>>> import numpy as np
>>> from numpy import linalg as LA
>>> np.set_printoptions(precision=3, suppress=True, linewidth=160, legacy="1.25")
>>> K = np.loadtxt("test9.csv", delimiter=",")
>>> K
array([[-0.659,  0.436,  0.329,  0.118,  0.286, -0.362,  0.203],
       [-0.387, -0.138,  0.279, -0.363, -0.007,  0.768,  0.176],
       [-0.077,  0.413, -0.324,  0.204,  0.403,  0.391, -0.602],
       [-0.542,  0.   , -0.495,  0.004, -0.66 , -0.064, -0.146],
       [ 0.155,  0.275,  0.595,  0.415, -0.529,  0.162, -0.261],
       [-0.232, -0.596, -0.016,  0.735,  0.18 ,  0.114,  0.072],
       [ 0.194,  0.436, -0.331,  0.318, -0.09 ,  0.288,  0.687]])
>>> u = np.array([3, -1, -1])
>>> np.round(np.correlate(K[0], K[6], "full"), 3) + 0
array([-0.452,  0.11 ,  0.411, -0.072,  0.557, -0.504,  0.   ,  0.37 , -0.112,  0.332, -0.169,  0.018,  0.039])
>>> np.polyval(u, K[0])
array([ 0.961, -0.866, -1.004, -1.076, -1.041, -0.245, -1.079])
>>> x0 = np.array([1, 1, 0, 1, 1, 0, 1])
>>> np.round(LA.inv(K), 3) + 0
array([[-0.659, -0.387, -0.077, -0.542,  0.155, -0.232,  0.194],
       [ 0.436, -0.138,  0.413,  0.   ,  0.275, -0.596,  0.436],
       [ 0.329,  0.279, -0.324, -0.495,  0.595, -0.016, -0.331],
       [ 0.118, -0.363,  0.204,  0.004,  0.415,  0.735,  0.318],
       [ 0.286, -0.007,  0.403, -0.66 , -0.529,  0.18 , -0.09 ],
       [-0.362,  0.768,  0.391, -0.064,  0.162,  0.114,  0.288],
       [ 0.203,  0.176, -0.602, -0.146, -0.261,  0.072,  0.687]])
>>> np.round(LA.norm(x0), 3), round(LA.norm(K @ x0), 3)
(2.236, 2.236)
>>> np.abs(LA.eigvals(K))
array([1., 1., 1., 1., 1., 1., 1.])
>>> np.round(K.T @ (K @ x0), 3) + 0
array([1., 1., 0., 1., 1., 0., 1.])
>>> round(LA.det(K), 3)
1.0
>>> rng = np.random.default_rng(5454)
>>> z = rng.permutation(7)
>>> z
array([6, 0, 1, 3, 5, 4, 2])
>>> B = K[z][:, z]
>>> np.round(np.trace(B), 3)
-0.846
>>> np.diag(B)
array([ 0.687, -0.659, -0.138,  0.004,  0.114, -0.529, -0.324])
>>> round(LA.det(B), 3), round(LA.det(K[z]), 3)
(1.0, 1.0)
>>> O, r_ = LA.qr(K)
>>> O.shape, r_.shape
((7, 7), (7, 7))
>>> np.trace(O @ O.T)
7.0
>>> np.round(O.T @ O, 3) + 0
array([[1., 0., 0., 0., 0., 0., 0.],
       [0., 1., 0., 0., 0., 0., 0.],
       [0., 0., 1., 0., 0., 0., 0.],
       [0., 0., 0., 1., 0., 0., 0.],
       [0., 0., 0., 0., 1., 0., 0.],
       [0., 0., 0., 0., 0., 1., 0.],
       [0., 0., 0., 0., 0., 0., 1.]])
>>> abs(r_[0, 0]), round(float(LA.norm(K[:, 0])), 3)
(1.0, 1.0)
>>> r_.round(3) + 0
array([[1., 0., 0., 0., 0., 0., 0.],
       [0., 1., 0., 0., 0., 0., 0.],
       [0., 0., 1., 0., 0., 0., 0.],
       [0., 0., 0., 1., 0., 0., 0.],
       [0., 0., 0., 0., 1., 0., 0.],
       [0., 0., 0., 0., 0., 1., 0.],
       [0., 0., 0., 0., 0., 0., 1.]])
>>> W0 = np.loadtxt("arr.csv", delimiter=",")
>>> W0
array([[-1.,  1.,  0.,  0.,  0.,  0.,  0.,  0.,  0.,  0.],
       [ 0., -1.,  1.,  0.,  0.,  0.,  0.,  0.,  0.,  0.],
       [ 0.,  0., -1.,  1.,  0.,  0.,  0.,  0.,  0.,  0.],
       [ 0.,  0.,  0., -1.,  1.,  0.,  0.,  0.,  0.,  0.],
       [ 0.,  0.,  0.,  0., -1.,  1.,  0.,  0.,  0.,  0.],
       [ 0.,  0.,  0.,  0.,  0., -1.,  1.,  0.,  0.,  0.],
       [ 0.,  0.,  0.,  0.,  0.,  0., -1.,  1.,  0.,  0.],
       [ 0.,  0.,  0.,  0.,  0.,  0.,  0., -1.,  1.,  0.],
       [ 0.,  0.,  0.,  0.,  0.,  0.,  0.,  0., -1.,  1.],
       [ 0.,  0.,  0.,  0.,  0.,  0.,  0.,  0.,  0., -1.]])
>>> # triangular, det is the product of the diagonal
>>> C2 = W0.T @ W0
>>> LA.svd(W0, compute_uv=False) ** 2
array([3.911, 3.652, 3.247, 2.731, 2.149, 1.555, 1.   , 0.534, 0.198, 0.022])
>>> np.trace(C2), (W0 ** 2).sum()
(19.0, 19.0)
>>> (W0 @ W0.T).shape
(10, 10)
>>> A = np.load("mat.npy")
>>> A
array([[1.   , 0.9  , 0.81 , 0.729, 0.656, 0.59 , 0.531, 0.478, 0.43 ],
       [0.9  , 1.   , 0.9  , 0.81 , 0.729, 0.656, 0.59 , 0.531, 0.478],
       [0.81 , 0.9  , 1.   , 0.9  , 0.81 , 0.729, 0.656, 0.59 , 0.531],
       [0.729, 0.81 , 0.9  , 1.   , 0.9  , 0.81 , 0.729, 0.656, 0.59 ],
       [0.656, 0.729, 0.81 , 0.9  , 1.   , 0.9  , 0.81 , 0.729, 0.656],
       [0.59 , 0.656, 0.729, 0.81 , 0.9  , 1.   , 0.9  , 0.81 , 0.729],
       [0.531, 0.59 , 0.656, 0.729, 0.81 , 0.9  , 1.   , 0.9  , 0.81 ],
       [0.478, 0.531, 0.59 , 0.656, 0.729, 0.81 , 0.9  , 1.   , 0.9  ],
       [0.43 , 0.478, 0.531, 0.59 , 0.656, 0.729, 0.81 , 0.9  , 1.   ]])
>>> vals, vecs = LA.eigh(A)
>>> np.abs(vecs[:, -1])
array([0.3  , 0.324, 0.342, 0.353, 0.356, 0.353, 0.342, 0.324, 0.3  ])
>>> np.round(vecs.T @ vecs, 3) + 0
array([[1., 0., 0., 0., 0., 0., 0., 0., 0.],
       [0., 1., 0., 0., 0., 0., 0., 0., 0.],
       [0., 0., 1., 0., 0., 0., 0., 0., 0.],
       [0., 0., 0., 1., 0., 0., 0., 0., 0.],
       [0., 0., 0., 0., 1., 0., 0., 0., 0.],
       [0., 0., 0., 0., 0., 1., 0., 0., 0.],
       [0., 0., 0., 0., 0., 0., 1., 0., 0.],
       [0., 0., 0., 0., 0., 0., 0., 1., 0.],
       [0., 0., 0., 0., 0., 0., 0., 0., 1.]])
>>> B = A / LA.norm(A, axis=1, keepdims=True)
>>> C2 = B @ B.T
>>> (C2 - 2 * np.eye(9)).round(6).argmax(axis=1)
array([1, 0, 1, 2, 3, 6, 7, 8, 7])
>>> round(float(np.degrees(np.arccos(np.clip(C2[8, 3], -1, 1)))), 3)
21.714
>>> (np.abs(C2) > 0.9).astype(int)
array([[1, 1, 1, 1, 1, 1, 1, 0, 0],
       [1, 1, 1, 1, 1, 1, 1, 0, 0],
       [1, 1, 1, 1, 1, 1, 1, 1, 1],
       [1, 1, 1, 1, 1, 1, 1, 1, 1],
       [1, 1, 1, 1, 1, 1, 1, 1, 1],
       [1, 1, 1, 1, 1, 1, 1, 1, 1],
       [1, 1, 1, 1, 1, 1, 1, 1, 1],
       [0, 0, 1, 1, 1, 1, 1, 1, 1],
       [0, 0, 1, 1, 1, 1, 1, 1, 1]])
>>> np.argwhere(np.triu(np.abs(C2) > 0.95, 1))
array([[0, 1],
       [0, 2],
       [0, 3],
       [0, 4],
       [1, 2],
       [1, 3],
       [1, 4],
       [2, 3],
       [2, 4],
       [2, 5],
       [3, 4],
       [3, 5],
       [3, 6],
       [4, 5],
       [4, 6],
       [4, 7],
       [4, 8],
       [5, 6],
       [5, 7],
       [5, 8],
       [6, 7],
       [6, 8],
       [7, 8]])
>>> M = np.loadtxt("data.csv", delimiter=",")
>>> M
array([[ -0.017,   5.959,   4.782,   1.188],
       [ -0.005,   0.505,   0.385,   0.082],
       [  0.007,   6.026,   4.815,   1.182],
       [  0.003,  -2.452,  -1.987,  -0.538],
       [  0.017,  -4.743,  -3.763,  -0.969],
       [  0.004,   5.013,   4.037,   1.011],
       [  0.002,   0.362,   0.255,   0.048],
       [  0.006,  -0.511,  -0.387,  -0.086],
       [ -0.015,   2.629,   2.05 ,   0.549],
       [ -0.012,   8.899,   7.103,   1.785],
       [ -0.001,  -0.268,  -0.21 ,  -0.063],
       [ -0.024,   7.84 ,   6.262,   1.582],
       [ -0.017,  -3.003,  -2.387,  -0.643],
       [  0.006,   6.628,   5.3  ,   1.31 ],
       [  0.002,  -6.987,  -5.544,  -1.397],
       [ -0.028,   2.552,   2.028,   0.494],
       [ -0.014,  -0.588,  -0.468,  -0.118],
       [  0.003,   7.316,   5.893,   1.465],
       [  0.023,   1.631,   1.322,   0.324],
       [  0.017,   0.222,   0.225,   0.027],
       [ -0.002,   2.157,   1.731,   0.429],
       [ -0.034,   9.422,   7.547,   1.872],
       [ -0.023,   1.337,   1.1  ,   0.268],
       [ -0.025,  -2.4  ,  -1.922,  -0.457],
       [  0.008,   1.46 ,   1.148,   0.271],
       [ -0.011,  -0.661,  -0.536,  -0.139],
       [  0.023, -10.19 ,  -8.176,  -2.029],
       [  0.02 ,   4.408,   3.523,   0.873],
       [ -0.002,  -2.248,  -1.765,  -0.474],
       [  0.027,  -1.758,  -1.413,  -0.336],
       [  0.037,  -4.28 ,  -3.424,  -0.853]])
>>> Xs = M - M.mean(axis=0)
>>> Uu, s, VT = LA.svd(Xs, full_matrices=False)
>>> VT[0] * np.sign(VT[0, np.abs(VT[0]).argmax()])
array([-0.001,  0.772,  0.617,  0.155])
>>> np.searchsorted(np.cumsum(s ** 2) / (s ** 2).sum(), 0.9) + 1
1
>>> np.abs(VT[-1])
array([0.804, 0.31 , 0.28 , 0.423])
>>> np.round((s ** 2).sum() ** 2 / (s ** 4).sum(), 3)
1.0
>>> s
array([33.143,  0.108,  0.091,  0.086])
